$ ipython --no-banner

In [1]: import numpy as np

In [2]: np.set_printoptions(precision=2, suppress=True, linewidth=160)

In [3]: def rd(a):
   ...:     return np.round(a, 2) + 0
   ...: 

In [4]: mat = np.load("dump.npy")

In [5]: print(mat)
[[-5. -3. -4.  4.]
 [-1. -8.  8.  1.]
 [ 8.  9.  2.  3.]
 [ 0.  0.  0.  2.]]

In [6]: r0 = np.array([1, 3, 1, 1])

In [7]: M2 = mat + np.outer(r0, np.eye(4)[1])

In [8]: print(rd(np.linalg.det(M2) / np.linalg.det(mat)), rd(1 + np.linalg.solve(mat, r0)[1]))
-0.5 -0.5

In [9]: print(M2)
[[-5. -2. -4.  4.]
 [-1. -5.  8.  1.]
 [ 8. 10.  2.  3.]
 [ 0.  1.  0.  2.]]

In [10]: E = np.load("layer10.npy")

In [11]: print(E)
[[0 3]
 [3 0]]

In [12]: Q, V = np.linalg.qr(mat[:, :3])[0], np.linalg.qr(mat[:, 3:])[0]

In [13]: sv = np.linalg.svd(Q.T @ V, compute_uv=False)

In [14]: print(rd(sv))
[0.93]

In [15]: print(rd(np.degrees(np.arccos(sv.clip(0, 1)))))
[21.42]

In [16]: print((sv > 0.9).sum())
1

In [17]: w, V = np.linalg.eigh(E)

In [18]: print(rd(V @ np.diag(w) @ V.T))
[[0. 3.]
 [3. 0.]]

In [19]: print(w)
[-3.  3.]

In [20]: print(rd(np.abs(V[:, -1])))
[0.71 0.71]

In [21]: print(np.abs(V[:, -1]).round(6).argmax())
0

In [22]: print((w > 1e-8).sum(), (w < -1e-8).sum())
1 1

In [23]: print(rd(np.linalg.svd(E, compute_uv=False)))
[3. 3.]

In [24]: print(rd(V.T @ V))
[[1. 0.]
 [0. 1.]]

In [25]: print(rd(np.linalg.eigvalsh(E + -1 * np.eye(2))))
[-4.  2.]

In [26]: print(rd(V.T @ E @ V))
[[-3.  0.]
 [ 0.  3.]]

In [27]: Q = E.astype(float).copy()

In [28]: for j in range(2):
    ...:     Q[:, j] -= Q[:, :j] @ (Q[:, :j].T @ Q[:, j])
    ...:     Q[:, j] /= np.linalg.norm(Q[:, j])
    ...: 

In [29]: print(Q)
[[0. 1.]
 [1. 0.]]

In [30]: print(Q.T @ Q)
[[1. 0.]
 [0. 1.]]

In [31]: rng = np.random.default_rng(768)

In [32]: labels = rng.permutation(2)

In [33]: print(labels)
[0 1]

In [34]: M2 = E[labels][:, labels]

In [35]: print(np.allclose(M2, E))
True

In [36]: print(M2)
[[0 3]
 [3 0]]

In [37]: print(np.trace(M2))
0

In [38]: feats = np.array([[0, 0, 1, 0], [0, 1, 0, 0], [0, 0, 0, 1], [1, 0, 0, 0]])

In [39]: Q, V = np.linalg.qr(feats[:, :2])[0], np.linalg.qr(feats[:, 2:])[0]

In [40]: sv = np.linalg.svd(Q.T @ V, compute_uv=False)

In [41]: print((sv > 0.9).sum())
0

In [42]: print(np.degrees(np.arccos(sv.clip(0, 1))))
[90. 90.]

In [43]: print(sv)
[0. 0.]

In [44]: r0 = np.array([5, 0])

In [45]: print(np.polyval(r0, feats[0]))
[0 0 5 0]

In [46]: print(np.correlate(feats[0], feats[3], "full"))
[0 0 0 0 0 1 0]

In [47]: print(np.cross(feats[0, :3], feats[3, :3]))
[0 1 0]

In [48]: print(np.array([np.convolve(row, r0, "same") for row in feats]))
[[0 0 5 0]
 [0 5 0 0]
 [0 0 0 5]
 [5 0 0 0]]

In [49]: print(rd(np.abs(np.linalg.eigvals(feats)).max()))
1.0

In [50]: print(np.linalg.matrix_power(feats, 3))
[[1 0 0 0]
 [0 1 0 0]
 [0 0 1 0]
 [0 0 0 1]]

In [51]: print((feats - feats.T) / 2)
[[ 0.   0.   0.5 -0.5]
 [ 0.   0.   0.   0. ]
 [-0.5  0.   0.   0.5]
 [ 0.5  0.  -0.5  0. ]]

In [52]: print((feats + feats.T) / 2)
[[0.  0.  0.5 0.5]
 [0.  1.  0.  0. ]
 [0.5 0.  0.  0.5]
 [0.5 0.  0.5 0. ]]

In [53]: print(np.allclose(feats @ feats.T, feats.T @ feats))
True

In [54]: print(np.trace(feats))
1

In [55]: vec = np.array([-3, 3, 0, -1])

In [56]: print(rd(np.linalg.inv(feats)))
[[0. 0. 0. 1.]
 [0. 1. 0. 0.]
 [1. 0. 0. 0.]
 [0. 0. 1. 0.]]

In [57]: print(rd(np.linalg.det(feats)))
1.0

In [58]: print(feats.T @ (feats @ vec))
[-3  3  0 -1]

In [59]: print(4 - np.linalg.matrix_rank(feats - np.eye(4), tol=1e-8))
2

In [60]: print(rd(np.linalg.norm(vec)), rd(np.linalg.norm(feats @ vec)))
4.36 4.36

In [61]: print(rd(np.sort(np.abs(np.degrees(np.angle(np.linalg.eigvals(feats)))))))
[  0.   0. 120. 120.]

In [62]: m1 = np.load("test3.npy")

In [63]: print(m1)
[[ 0.  0.  0.]
 [ 0.  0. -1.]
 [ 0. -1.  0.]]

In [64]: w, V = np.linalg.eigh(m1)

In [65]: vec = np.array([2, 1, -2])

In [66]: print((np.sign(V[:, -1].round(6)) == np.sign(V[0, -1].round(6))).astype(int))
[1 0 0]

In [67]: print(rd(V * np.abs(w) @ V.T))
[[0. 0. 0.]
 [0. 1. 0.]
 [0. 0. 1.]]

In [68]: print(np.all(np.linalg.eigvalsh(m1) > 0))
False

In [69]: w, V = np.linalg.eigh(m1)

In [70]: print(rd(np.linalg.eigvalsh(m1 + 4 * np.eye(3))))
[3. 4. 5.]

In [71]: print(rd(V.T @ V))
[[1. 0. 0.]
 [0. 1. 0.]
 [0. 0. 1.]]

In [72]: print(rd(V.T @ m1 @ V))
[[-1.  0.  0.]
 [ 0.  0.  0.]
 [ 0.  0.  1.]]

In [73]: print(w)
[-1.  0.  1.]

In [74]: print(rd(np.linalg.eigvalsh(m1 @ m1)))
[0. 1. 1.]

In [75]: print(rd(np.abs(V[:, -1])))
[0.   0.71 0.71]

In [76]: print(np.abs(V[:, -1]).round(6).argmax())
1

In [77]: A = np.load("sample5.npy")

In [78]: print(A)
[[-2.55  0.85]
 [ 3.6  -1.2 ]
 [ 0.75 -0.25]]

In [79]: print(np.linalg.matrix_rank(A, rtol=0.1))
1

In [80]: print(rd(np.linalg.norm(A, 2) / np.linalg.norm(A)))
1.0

In [81]: print(np.argsort(-np.linalg.norm(A, axis=0).round(6), kind="stable")[:3])
[0 1]

In [82]: print([round(float(x), 2) for x in np.linalg.svd(A, compute_uv=False)[:3]])
[4.72, 0.0]

In [83]: vec = np.array([3, 2])

In [84]: print(np.linalg.norm(A @ vec) <= np.linalg.norm(A, 2) * np.linalg.norm(vec) + 1e-9)
True

In [85]: print(np.sign((A @ vec).round(6)))
[-1.  1.  1.]

In [86]: print(rd((A * vec).sum(axis=1)))
[-5.95  8.4   1.75]

In [87]: print(rd(A @ np.linalg.pinv(A) @ A))
[[-2.55  0.85]
 [ 3.6  -1.2 ]
 [ 0.75 -0.25]]

In [88]: print(np.linalg.lstsq(A[:-1].T, A[-1])[2])
1

In [89]: print(np.allclose(A[:-1].T @ np.linalg.lstsq(A[:-1].T, A[-1])[0], A[-1]))
True

In [90]: print(np.unique(A.round(6), axis=0).shape)
(3, 2)

In [91]: print(np.abs(np.diag(np.linalg.qr(A)[1])) > 1e-9)
[ True False]

In [92]: print(np.abs(A).max())
3.6

In [93]: print(rd(A.sum(axis=0)))
[ 1.8 -0.6]

In [94]: print(rd(np.linalg.svd(A, compute_uv=False)))
[4.72 0.  ]

In [95]: print(A.shape)
(3, 2)

In [96]: print(np.unravel_index(np.abs(A).argmax(), A.shape))
(np.int64(1), np.int64(0))

In [97]: print(rd(A.sum(axis=1)))
[-1.7  2.4  0.5]

In [98]: arr = np.loadtxt("mat.csv", delimiter=",")

In [99]: print(arr)
[[1.   0.9  0.81 0.73]
 [0.9  1.   0.9  0.81]
 [0.81 0.9  1.   0.9 ]
 [0.73 0.81 0.9  1.  ]]

In [100]: print(np.linalg.cond(arr) > 100)
False

In [101]: print(round(np.log10(np.linalg.cond(arr))))
2

In [102]: M2 = arr / np.linalg.norm(arr, axis=1, keepdims=True)

In [103]: cov = M2 @ M2.T

In [104]: print((np.abs(cov) > 0.9).astype(int))
[[1 1 1 1]
 [1 1 1 1]
 [1 1 1 1]
 [1 1 1 1]]

In [105]: print(rd(np.degrees(np.arccos(np.clip(cov[1, 0], -1, 1)))))
5.45

In [106]: print(np.argwhere(np.triu(np.abs(cov) > 0.95, 1)))
[[0 1]
 [0 2]
 [0 3]
 [1 2]
 [1 3]
 [2 3]]

In [107]: print((cov - 2 * np.eye(4)).round(6).argmax(axis=1))
[1 0 3 2]

In [108]: vec = np.array([0, 2, -2, 1])

In [109]: y = arr @ vec

In [110]: print(rd(y))
[0.91 1.01 0.7  0.82]

In [111]: print(rd(np.linalg.solve(arr, -1 * y)))
[ 0. -2.  2. -1.]

In [112]: print(rd(np.linalg.solve(arr, y + arr[:, 3])))
[ 0.  2. -2.  2.]

In [113]: print(rd(np.linalg.solve(arr.T, arr[1])))
[0. 1. 0. 0.]

In [114]: print(arr.reshape(-1, 2))
[[1.   0.9 ]
 [0.81 0.73]
 [0.9  1.  ]
 [0.9  0.81]
 [0.81 0.9 ]
 [1.   0.9 ]
 [0.73 0.81]
 [0.9  1.  ]]

In [115]: blk = arr.reshape(4, 2, -1)

In [116]: print(np.swapaxes(blk, 1, 2)[0])
[[1.   0.81]
 [0.9  0.73]]

In [117]: print(blk.transpose(1, 0, 2))
[[[1.   0.9 ]
  [0.9  1.  ]
  [0.81 0.9 ]
  [0.73 0.81]]

 [[0.81 0.73]
  [0.9  0.81]
  [1.   0.9 ]
  [0.9  1.  ]]]

In [118]: print(np.einsum("ihd,jhd->hij", blk, blk).shape)
(2, 4, 4)

In [119]: t = np.radians(145)

In [120]: r_ = np.eye(4)

In [121]: r_[1, 1] = r_[2, 2] = np.cos(t)

In [122]: r_[1, 2], r_[2, 1] = -np.sin(t), np.sin(t)

In [123]: print(rd(r_))
[[ 1.    0.    0.    0.  ]
 [ 0.   -0.82 -0.57  0.  ]
 [ 0.    0.57 -0.82  0.  ]
 [ 0.    0.    0.    1.  ]]

In [124]: M2 = arr @ r_.T

In [125]: print(rd(np.linalg.svd(arr, compute_uv=False)), rd(np.linalg.svd(M2, compute_uv=False)))
[3.53 0.31 0.1  0.06] [3.53 0.31 0.1  0.06]

In [126]: print(rd(M2))
[[ 1.   -1.2  -0.15  0.73]
 [ 0.9  -1.34 -0.16  0.81]
 [ 0.81 -1.31 -0.3   0.9 ]
 [ 0.73 -1.18 -0.27  1.  ]]

In [127]: print(np.allclose(np.linalg.norm(arr, axis=1), np.linalg.norm(M2, axis=1)))
True

In [128]: print(rd(np.abs(M2 - arr).max(axis=0)))
[0.   2.34 1.3  0.  ]

In [129]: print(rd(np.linalg.det(r_)), rd(np.trace(r_)))
1.0 0.36

In [130]: X = np.loadtxt("run1.csv", delimiter=",")

In [131]: print(X)
[[-1.  1.  2.]
 [ 1. -1.  2.]
 [ 2.  2.  2.]]

In [132]: def softmax(z):
     ...:     e = np.exp(z - z.max(axis=-1, keepdims=True))
     ...:     return e / e.sum(axis=-1, keepdims=True)
     ...: 

In [133]: print(rd(softmax(X[1] + -3)))
[0.26 0.04 0.71]

In [134]: print(rd(softmax(X[1])))
[0.26 0.04 0.71]

In [135]: scores = X @ X.T / np.sqrt(3)

In [136]: print(softmax(scores).round(6).argmax(axis=1))
[0 1 2]

In [137]: print(rd(softmax(scores + np.triu(np.full(scores.shape, -np.inf), 1))))
[[1.   0.   0.  ]
 [0.09 0.91 0.  ]
 [0.01 0.01 0.98]]

In [138]: M2 = np.array([[-3, -2], [-3, -2]])

In [139]: basis = np.kron(M2, X)

In [140]: print(np.linalg.matrix_rank(basis))
3

In [141]: print(rd(np.linalg.norm(basis, 2)), rd(np.linalg.norm(M2, 2) * np.linalg.norm(X, 2)))
20.4 20.4

In [142]: print(basis.shape)
(6, 6)

In [143]: w, V = np.linalg.eigh(X)

In [144]: print(rd(np.abs(V[:, -1])))
[0.41 0.41 0.82]

In [145]: print(np.abs(V[:, -1]).round(6).argmax())
2

In [146]: print(rd(np.linalg.eigvalsh(X @ X)))
[ 4.  4. 16.]

In [147]: print((w > 1e-8).sum(), (w < -1e-8).sum())
1 2

In [148]: print(rd(V.T @ V))
[[1. 0. 0.]
 [0. 1. 0.]
 [0. 0. 1.]]

In [149]: print([round(float(np.linalg.det(E[:i, :i])), 2) + 0 for i in range(1, 3)])
[0.0, -9.0]

In [150]: print(rd(np.linalg.eigvalsh(E).min()))
-3.0

In [151]: print(np.all(np.linalg.eigvalsh(E) > 0))
False

In [152]: F = np.array([[-10, -10, 2, -8], [5, 5, -1, 4]])

In [153]: print(F)
[[-10 -10   2  -8]
 [  5   5  -1   4]]

In [154]: M2 = F / np.sqrt((F ** 2).mean(axis=1, keepdims=True))

In [155]: print(F - F.mean(axis=1, keepdims=True))
[[-3.5  -3.5   8.5  -1.5 ]
 [ 1.75  1.75 -4.25  0.75]]

In [156]: print(rd(M2[0]))
[-1.22 -1.22  0.24 -0.98]

In [157]: print(np.linalg.matrix_rank(M2) == np.linalg.matrix_rank(F))
True

In [158]: print(rd(np.linalg.norm(M2, axis=1)))
[2. 2.]

In [159]: print(F.reshape(2, -1))
[[-10 -10   2  -8]
 [  5   5  -1   4]]

In [160]: blk = F.reshape(2, 2, -1)

In [161]: print(blk.transpose(1, 0, 2))
[[[-10 -10]
  [  5   5]]

 [[  2  -8]
  [ -1   4]]]

In [162]: print(np.einsum("ihd,ihd->ih", blk, blk))
[[200  68]
 [ 50  17]]

In [163]: print(np.swapaxes(blk, 1, 2)[1])
[[ 5 -1]
 [ 5  4]]

In [164]: print(np.linalg.matrix_rank(F, rtol=0.1))
1

In [165]: print(rd(np.linalg.norm(F, 2) / np.linalg.norm(F)))
1.0

In [166]: U, sv, VT = np.linalg.svd(F)

In [167]: V = VT[:(sv > 1e-8).sum()]

In [168]: vec = F[0] + 2 * F[1] + rng.integers(2) * np.eye(4)[2]

In [169]: print(vec)
[0. 0. 1. 0.]

In [170]: print(rd(V.T @ V))
[[ 0.37  0.37 -0.07  0.3 ]
 [ 0.37  0.37 -0.07  0.3 ]
 [-0.07 -0.07  0.01 -0.06]
 [ 0.3   0.3  -0.06  0.24]]

In [171]: print(np.linalg.matrix_rank(np.vstack([F, vec])))
2

In [172]: print(np.allclose(V.T @ V @ vec, vec))
False
